$ python3 -q
>>> import numpy as np
>>> import numpy.linalg as la
>>> np.set_printoptions(precision=2, suppress=True, linewidth=120, legacy="1.25")
>>> data = np.load("a.npy")
>>> print(data)
[[ 0.6  0.6  0.1  0.6 -0.1 -8. ]
 [-0.7 -2.   1.2  0.   0.5 -3. ]
 [ 1.1 -0.5  0.5  0.8  0.2 -1. ]
 [-1.   1.   0.1 -0.7 -0.8  6. ]
 [ 1.2  0.1  0.7 -0.2 -0.4 -6. ]
 [-0.7 -1.1  0.7 -0.8  0.   5. ]]
>>> cov = data.T @ data
>>> print(np.trace(cov), round(float((data ** 2).sum()), 2))
188.78 188.78
>>> print(np.diag(cov))
[  4.99   6.83   2.69   2.17   1.1  171.  ]
>>> print(np.round(la.eigvalsh(cov)[::-1], 2) + 0)
[174.66   9.26   2.62   1.81   0.43   0.  ]
>>> print(np.allclose(cov, cov.T))
True
>>> print(np.argsort(-la.norm(data, axis=0).round(6), kind="stable")[:3])
[5 1 0]
>>> print(round(np.log10(la.cond(data))))
3
>>> A2 = la.inv(data)
>>> print((np.abs(A2) > 1e-9).astype(int))
[[1 1 1 1 1 1]
 [1 1 1 1 1 1]
 [1 1 1 1 1 1]
 [1 1 1 1 1 1]
 [1 1 1 1 1 1]
 [1 1 1 1 1 1]]
>>> print(np.round(la.cond(data), 2))
561.18
>>> print(np.round(data @ A2, 2) + 0)
[[1. 0. 0. 0. 0. 0.]
 [0. 1. 0. 0. 0. 0.]
 [0. 0. 1. 0. 0. 0.]
 [0. 0. 0. 1. 0. 0.]
 [0. 0. 0. 0. 1. 0.]
 [0. 0. 0. 0. 0. 1.]]
>>> W1 = np.array([[3, 3], [-1, -3], [0, -2], [-2, 2], [0, -3], [0, -2]])
>>> beta = np.array([-4, 0])
>>> hid = np.maximum(data @ W1 + beta, 0)
>>> print((hid > 0).astype(int))
[[0 1]
 [0 1]
 [0 1]
 [0 0]
 [0 1]
 [0 0]]
>>> print((hid > 0).mean(axis=0))
[0.   0.67]
>>> print(hid)
[[ 0.  17.3]
 [ 0.   6. ]
 [ 0.   6.8]
 [ 0.   0. ]
 [ 0.  14.7]
 [ 0.   0. ]]
>>> print(la.matrix_rank(hid))
1
>>> cent = np.array([[1, 1, 2], [1, 2, 2]])
>>> print(hid @ cent)
[[17.3 34.6 34.6]
 [ 6.  12.  12. ]
 [ 6.8 13.6 13.6]
 [ 0.   0.   0. ]
 [14.7 29.4 29.4]
 [ 0.   0.   0. ]]
>>> print(W1 @ cent)
[[ 6  9 12]
 [-4 -7 -8]
 [-2 -4 -4]
 [ 0  2  0]
 [-3 -6 -6]
 [-2 -4 -4]]
